$ python -q
>>> import numpy as np
>>> np.set_printoptions(suppress=True, linewidth=160)
>>> def rd(a):
...     return np.round(a, 1) + 0
... 
>>> arr = np.loadtxt("block1.csv", delimiter=",")
>>> rd(arr)
array([[ 0.1, -0.2,  0.1,  0.2,  0.2,  0. ,  0. ],
       [-0.2,  0.9, -0.1,  0.1,  0. , -0.1,  0. ],
       [ 0.1, -0.1,  0. ,  0.1,  0.1,  0. ,  0. ],
       [ 0.2,  0.1,  0.1,  0.6,  0.4, -0.1, -0.1],
       [ 0.2,  0. ,  0.1,  0.4,  0.3, -0.1, -0.1],
       [ 0. , -0.1,  0. , -0.1, -0.1,  0. ,  0. ],
       [ 0. ,  0. ,  0. , -0.1, -0.1,  0. ,  0. ]])
>>> # rows and columns are dependent
>>> ev, V = np.linalg.eigh(arr)
>>> x = np.array([-5, 4, -5, -3, -5, 2, 0])
>>> rd(V * np.abs(ev) @ V.T)
array([[ 0.1, -0.2,  0.1,  0.2,  0.2,  0. ,  0. ],
       [-0.2,  0.9, -0.1,  0.1,  0. , -0.1,  0. ],
       [ 0.1, -0.1,  0. ,  0.1,  0.1,  0. ,  0. ],
       [ 0.2,  0.1,  0.1,  0.6,  0.4, -0.1, -0.1],
       [ 0.2,  0. ,  0.1,  0.4,  0.3, -0.1, -0.1],
       [ 0. , -0.1,  0. , -0.1, -0.1,  0. ,  0. ],
       [ 0. ,  0. ,  0. , -0.1, -0.1,  0. ,  0. ]])
>>> rd(V * np.maximum(ev, 0) @ V.T)
array([[ 0.1, -0.2,  0.1,  0.2,  0.2,  0. ,  0. ],
       [-0.2,  0.9, -0.1,  0.1,  0. , -0.1,  0. ],
       [ 0.1, -0.1,  0. ,  0.1,  0.1,  0. ,  0. ],
       [ 0.2,  0.1,  0.1,  0.6,  0.4, -0.1, -0.1],
       [ 0.2,  0. ,  0.1,  0.4,  0.3, -0.1, -0.1],
       [ 0. , -0.1,  0. , -0.1, -0.1,  0. ,  0. ],
       [ 0. ,  0. ,  0. , -0.1, -0.1,  0. ,  0. ]])
>>> rd(np.abs(arr).sum(axis=1).max()), np.abs(ev).max()
(np.float64(1.5), np.float64(1.0))
>>> rd(np.linalg.eigvalsh(arr[1:, 1:]))
array([0. , 0. , 0. , 0. , 0.9, 1. ])
>>> rd(x @ arr @ x)
np.float64(78.8)
>>> rd(x @ arr @ x / (x @ x)), rd(ev[0]), ev[-1]
(np.float64(0.8), np.float64(0.0), np.float64(1.0))
